$ ipython --no-banner

In [1]: import numpy as np

In [2]: np.set_printoptions(precision=2, suppress=True, linewidth=100, sign=" ")

In [3]: def rnd(a):
   ...:     return np.round(a, 2) + 0
   ...: 

In [4]: sigma = 3 * 0.9 ** np.arange(3)

In [5]: rng = np.random.default_rng(1906)

In [6]: X = rng.normal(size=(22, 3)) * rng.permutation(sigma)

In [7]: rnd(X)
Out[7]: 
array([[-4.9 , -2.97, -0.83],
       [ 0.58,  2.8 ,  1.33],
       [ 0.79, -0.37, -1.45],
       [ 0.98,  1.53, -5.71],
       [-2.75, -0.66, -3.49],
       [ 3.52,  3.21, -4.91],
       [-1.91, -0.14, -0.68],
       [ 1.21,  2.91, -2.74],
       [ 0.03, -0.67, -3.68],
       [-3.45,  1.66,  7.28],
       [-0.11,  3.51, -2.59],
       [ 5.77, -3.5 ,  1.17],
       [-1.58, -1.77, -0.01],
       [ 1.54,  1.28, -0.59],
       [-4.11,  3.11, -4.  ],
       [-0.66, -3.37,  1.49],
       [-1.36, -1.5 , -2.15],
       [ 4.63,  0.67, -0.28],
       [-4.41,  1.34,  0.94],
       [-1.48,  1.52,  1.1 ],
       [-4.02,  1.27,  1.3 ],
       [ 3.9 ,  1.72,  0.34]])

In [8]: Ac = X - X.mean(axis=0)

In [9]: left, sigma, vt = np.linalg.svd(Ac, full_matrices=False)

In [10]: print(rnd(sigma))
[ 14.65  12.34   9.52]

In [11]: (np.sign(left[:, 0]) == np.sign(left[0, 0])).astype(int)
Out[11]: array([ 1,  1,  0,  0,  1,  0,  1,  0,  0,  1,  0,  0,  1,  0,  1,  1,  1,  0,  1,  1,  1,  0])

In [12]: rnd((sigma ** 2).sum() ** 2 / (sigma ** 4).sum())
Out[12]: np.float64(2.7)

In [13]: rnd(vt[0] * np.sign(vt[0, np.abs(vt[0]).argmax()]))
Out[13]: array([ 0.8 ,  0.14, -0.58])

In [14]: rnd(sigma ** 2 / (sigma ** 2).sum())
Out[14]: array([ 0.47,  0.33,  0.2 ])

In [15]: arr = np.load("x.npy")

In [16]: arr
Out[16]: 
array([[ 1,  2, -2,  0, -1, -1,  2],
       [ 2,  1,  2, -2,  0, -1, -1],
       [-2,  2,  1,  2, -2,  0, -1],
       [ 0, -2,  2,  1,  2, -2,  0],
       [-1,  0, -2,  2,  1,  2, -2],
       [-1, -1,  0, -2,  2,  1,  2],
       [ 2, -1, -1,  0, -2,  2,  1]])

In [17]: ang = np.radians(180)

In [18]: R = np.eye(7)

In [19]: R[2, 2] = R[4, 4] = np.cos(ang)

In [20]: R[2, 4], R[4, 2] = -np.sin(ang), np.sin(ang)

In [21]: rnd(R)
Out[21]: 
array([[ 1.,  0.,  0.,  0.,  0.,  0.,  0.],
       [ 0.,  1.,  0.,  0.,  0.,  0.,  0.],
       [ 0.,  0., -1.,  0.,  0.,  0.,  0.],
       [ 0.,  0.,  0.,  1.,  0.,  0.,  0.],
       [ 0.,  0.,  0.,  0., -1.,  0.,  0.],
       [ 0.,  0.,  0.,  0.,  0.,  1.,  0.],
       [ 0.,  0.,  0.,  0.,  0.,  0.,  1.]])

In [22]: out = arr @ R.T

In [23]: rnd(np.linalg.svd(arr, compute_uv=False)), rnd(np.linalg.svd(out, compute_uv=False))
Out[23]: 
(array([ 5.86,  5.28,  4.85,  3.43,  2.87,  2.58,  0.71]),
 array([ 5.86,  5.28,  4.85,  3.43,  2.87,  2.58,  0.71]))

In [24]: np.abs(out - arr).max(axis=0)
Out[24]: array([ 0.,  0.,  4.,  0.,  4.,  0.,  0.])

In [25]: np.allclose(np.linalg.norm(arr, axis=1), np.linalg.norm(out, axis=1))
Out[25]: True

In [26]: rnd(out)
Out[26]: 
array([[ 1.,  2.,  2.,  0.,  1., -1.,  2.],
       [ 2.,  1., -2., -2.,  0., -1., -1.],
       [-2.,  2., -1.,  2.,  2.,  0., -1.],
       [ 0., -2., -2.,  1., -2., -2.,  0.],
       [-1.,  0.,  2.,  2., -1.,  2., -2.],
       [-1., -1.,  0., -2., -2.,  1.,  2.],
       [ 2., -1.,  1.,  0.,  2.,  2.,  1.]])

In [27]: z = rng.permutation(7)

In [28]: z
Out[28]: array([ 3,  5,  6,  0,  2,  4,  1])

In [29]: out = arr[z][:, z]

In [30]: np.trace(out)
Out[30]: np.int64(7)

In [31]: rnd(np.sort(np.abs(np.linalg.eigvals(out))))
Out[31]: array([ 0.71,  2.58,  2.87,  3.43,  4.85,  5.28,  5.86])

In [32]: print(np.allclose(out, arr))
False

In [33]: out
Out[33]: 
array([[ 1, -2,  0,  0,  2,  2, -2],
       [-2,  1,  2, -1,  0,  2, -1],
       [ 0,  2,  1,  2, -1, -2, -1],
       [ 0, -1,  2,  1, -2, -1,  2],
       [ 2,  0, -1, -2,  1, -2,  2],
       [ 2,  2, -2, -1, -2,  1,  0],
       [-2, -1, -1,  2,  2,  0,  1]])

In [34]: np.diag(out)
Out[34]: array([ 1,  1,  1,  1,  1,  1,  1])

In [35]: rnd(np.linalg.det(out)), rnd(np.linalg.det(arr[z]))
Out[35]: (np.float64(2709.0), np.float64(-2709.0))

In [36]: A = np.array([[0, 2, -6, 3, -5, 0],
    ...:     [-2, 0, 5, -6, -2, 3],
    ...:     [6, -5, 0, 0, -4, -1],
    ...:     [-3, 6, 0, 0, 0, 2],
    ...:     [5, 2, 4, 0, 0, -4],
    ...:     [0, -3, 1, -2, 4, 0]])

In [37]: A
Out[37]: 
array([[ 0,  2, -6,  3, -5,  0],
       [-2,  0,  5, -6, -2,  3],
       [ 6, -5,  0,  0, -4, -1],
       [-3,  6,  0,  0,  0,  2],
       [ 5,  2,  4,  0,  0, -4],
       [ 0, -3,  1, -2,  4,  0]])

In [38]: u = np.array([1, 2, 1, 0, 1, 2])

In [39]: out = A + np.outer(u, np.eye(6)[1])

In [40]: rnd(np.linalg.det(out) / np.linalg.det(A)), rnd(1 + np.linalg.solve(A, u)[1])
Out[40]: (np.float64(1.42), np.float64(1.42))

In [41]: vec = np.array([-2, 0, -2, -1, 0, -1])

In [42]: print(rnd(np.linalg.svd(A, compute_uv=False)))
[ 11.37  11.37   7.36   7.36   1.22   1.22]

In [43]: vec @ A @ vec
Out[43]: np.int64(0)

In [44]: O = np.linalg.solve(np.eye(6) - A, np.eye(6) + A)

In [45]: rnd(O @ O.T)
Out[45]: 
array([[ 1.,  0.,  0.,  0.,  0.,  0.],
       [ 0.,  1.,  0.,  0.,  0.,  0.],
       [ 0.,  0.,  1.,  0.,  0.,  0.],
       [ 0.,  0.,  0.,  1.,  0.,  0.],
       [ 0.,  0.,  0.,  0.,  1.,  0.],
       [ 0.,  0.,  0.,  0.,  0.,  1.]])

In [46]: vec = np.array([-7, 9, -4, -7, -6, -5])

In [47]: target = A @ vec

In [48]: target
Out[48]: array([ 51,  33, -58,  65, -13, -41])

In [49]: rnd(np.linalg.solve(A, target))
Out[49]: array([-7.,  9., -4., -7., -6., -5.])

In [50]: O, V = np.linalg.qr(A[:, :4])[0], np.linalg.qr(A[:, 4:])[0]

In [51]: sigma = np.linalg.svd(O.T @ V, compute_uv=False)

In [52]: rnd(np.degrees(np.arccos(sigma.clip(0, 1))))
Out[52]: array([ 15.26,  36.21])

In [53]: (sigma > 0.9).sum()
Out[53]: np.int64(1)

In [54]: m1 = 0.7 ** np.abs(np.subtract.outer(np.arange(5), np.arange(5)))

In [55]: rnd(m1)
Out[55]: 
array([[ 1.  ,  0.7 ,  0.49,  0.34,  0.24],
       [ 0.7 ,  1.  ,  0.7 ,  0.49,  0.34],
       [ 0.49,  0.7 ,  1.  ,  0.7 ,  0.49],
       [ 0.34,  0.49,  0.7 ,  1.  ,  0.7 ],
       [ 0.24,  0.34,  0.49,  0.7 ,  1.  ]])

In [56]: # equal to its transpose

In [57]: G = m1.T @ m1

In [58]: np.allclose(G, G.T)
Out[58]: True

In [59]: rnd(np.diag(G))
Out[59]: array([ 1.91,  2.34,  2.46,  2.34,  1.91])

In [60]: print((m1 @ m1.T).shape)
(5, 5)

In [61]: rnd(np.linalg.eigvalsh(G)[::-1])
Out[61]: array([ 9.63,  1.03,  0.19,  0.07,  0.04])

In [62]: np.linalg.matrix_rank(G)
Out[62]: np.int64(5)

In [63]: rnd(np.trace(G)), rnd((m1 ** 2).sum())
Out[63]: (np.float64(10.95), np.float64(10.95))

In [64]: E = np.load("data.npy")

In [65]: E
Out[65]: 
array([[-0.1 , -0.12, -0.28, -0.58,  0.01, -0.19,  0.88, -0.3 ],
       [-0.02,  0.01, -0.34, -0.39,  0.12, -0.17,  0.56, -0.34],
       [ 1.55, -1.26,  1.13, -3.22, -0.16, -1.29,  2.05, -1.55]])

In [66]: # row 2 is much longer than the rest

In [67]: def softmax(z):
    ...:     e = np.exp(z - z.max(axis=-1, keepdims=True))
    ...:     return e / e.sum(axis=-1, keepdims=True)
    ...: 

In [68]: rnd(softmax(A[2] + 4))
Out[68]: array([ 0.99,  0.  ,  0.  ,  0.  ,  0.  ,  0.  ])

In [69]: rnd(softmax(10 * A[2]))
Out[69]: array([ 1.,  0.,  0.,  0.,  0.,  0.])

In [70]: rnd(softmax(A[2]))
Out[70]: array([ 0.99,  0.  ,  0.  ,  0.  ,  0.  ,  0.  ])

In [71]: S = A @ A.T / np.sqrt(6)

In [72]: rnd(softmax(S + np.triu(np.full(S.shape, -np.inf), 1)))
Out[72]: 
array([[ 1.,  0.,  0.,  0.,  0.,  0.],
       [ 0.,  1.,  0.,  0.,  0.,  0.],
       [ 0.,  0.,  1.,  0.,  0.,  0.],
       [ 0.,  0.,  0.,  1.,  0.,  0.],
       [ 0.,  0.,  0.,  0.,  1.,  0.],
       [ 0.,  0.,  0.,  0.,  0.,  1.]])

In [73]: rnd(softmax(S)[2] @ A)
Out[73]: array([ 6., -5.,  0.,  0., -4., -1.])

In [74]: out = E / np.sqrt((E ** 2).mean(axis=1, keepdims=True))

In [75]: rnd(out[1])
Out[75]: array([-0.07,  0.03, -1.12, -1.28,  0.39, -0.56,  1.84, -1.12])

In [76]: print(rnd(np.linalg.norm(out, axis=1)))
[ 2.83  2.83  2.83]

In [77]: print(np.linalg.matrix_rank(E - E.mean(axis=1, keepdims=True)))
3

In [78]: rnd(np.linalg.norm(E, axis=1))
Out[78]: array([ 1.16,  0.86,  4.89])

In [79]: rnd(np.linalg.norm(E, 2))
Out[79]: np.float64(5.0)

In [80]: rnd(np.linalg.norm(E, 1)), rnd(np.linalg.norm(E, np.inf))
Out[80]: (np.float64(4.19), np.float64(12.21))

In [81]: rnd(np.linalg.norm(E[1] - E[2]))
Out[81]: np.float64(4.39)

In [82]: rnd(E[1] @ E[2])
Out[82]: np.float64(2.7)

In [83]: print(np.linalg.norm(E, axis=1).argmax())
2

In [84]: rnd(softmax(E[2]))
Out[84]: array([ 0.27,  0.02,  0.18,  0.  ,  0.05,  0.02,  0.45,  0.01])

In [85]: rnd(softmax(E[2] + -2))
Out[85]: array([ 0.27,  0.02,  0.18,  0.  ,  0.05,  0.02,  0.45,  0.01])

In [86]: rnd(softmax(E).sum(axis=1))
Out[86]: array([ 1.,  1.,  1.])

In [87]: S = E @ E.T / np.sqrt(8)

In [88]: rnd(softmax(S)[2] @ E)
Out[88]: array([ 1.55, -1.26,  1.13, -3.22, -0.16, -1.29,  2.05, -1.55])

In [89]: softmax(S).round(6).argmax(axis=1)
Out[89]: array([ 2,  2,  2])

In [90]: print(rnd(softmax(S)))
[[ 0.22  0.19  0.58]
 [ 0.26  0.25  0.49]
 [ 0.    0.    1.  ]]

In [91]: data = np.load("run15.npy")

In [92]: data
Out[92]: 
array([[  0,  11,   0,   5,  18,  -2,  16],
       [-11,   0,  -1, -11,   0,   6,  -8],
       [  0,   1,   0,  12,  -8,   0,  -2],
       [ -5,  11, -12,   0,  10,   3,   7],
       [-18,   0,   8, -10,   0,   9,  10],
       [  2,  -6,   0,  -3,  -9,   0, -13],
       [-16,   8,   2,  -7, -10,  13,   0]])

In [93]: left, sigma, vt = np.linalg.svd(data, full_matrices=False)

In [94]: rnd(left.T @ data @ vt.T)
Out[94]: 
array([[ 37.02,   0.  ,   0.  ,   0.  ,   0.  ,   0.  ,   0.  ],
       [  0.  ,  37.02,   0.  ,   0.  ,   0.  ,   0.  ,   0.  ],
       [  0.  ,   0.  ,  16.59,   0.  ,   0.  ,   0.  ,   0.  ],
       [  0.  ,   0.  ,   0.  ,  16.59,   0.  ,   0.  ,   0.  ],
       [  0.  ,   0.  ,   0.  ,   0.  ,   5.12,   0.  ,   0.  ],
       [  0.  ,   0.  ,   0.  ,   0.  ,   0.  ,   5.12,   0.  ],
       [  0.  ,   0.  ,   0.  ,   0.  ,   0.  ,   0.  ,   0.  ]])

In [95]: print(rnd(np.cumsum(sigma ** 2) / np.sum(sigma ** 2)))
[ 0.41  0.82  0.9   0.98  0.99  1.    1.  ]

In [96]: (sigma > 1e-8).sum()
Out[96]: np.int64(6)

In [97]: rnd(left.T @ left)
Out[97]: 
array([[ 1.,  0.,  0.,  0.,  0.,  0.,  0.],
       [ 0.,  1.,  0.,  0.,  0.,  0.,  0.],
       [ 0.,  0.,  1.,  0.,  0.,  0.,  0.],
       [ 0.,  0.,  0.,  1.,  0.,  0.,  0.],
       [ 0.,  0.,  0.,  0.,  1.,  0.,  0.],
       [ 0.,  0.,  0.,  0.,  0.,  1.,  0.],
       [ 0.,  0.,  0.,  0.,  0.,  0.,  1.]])
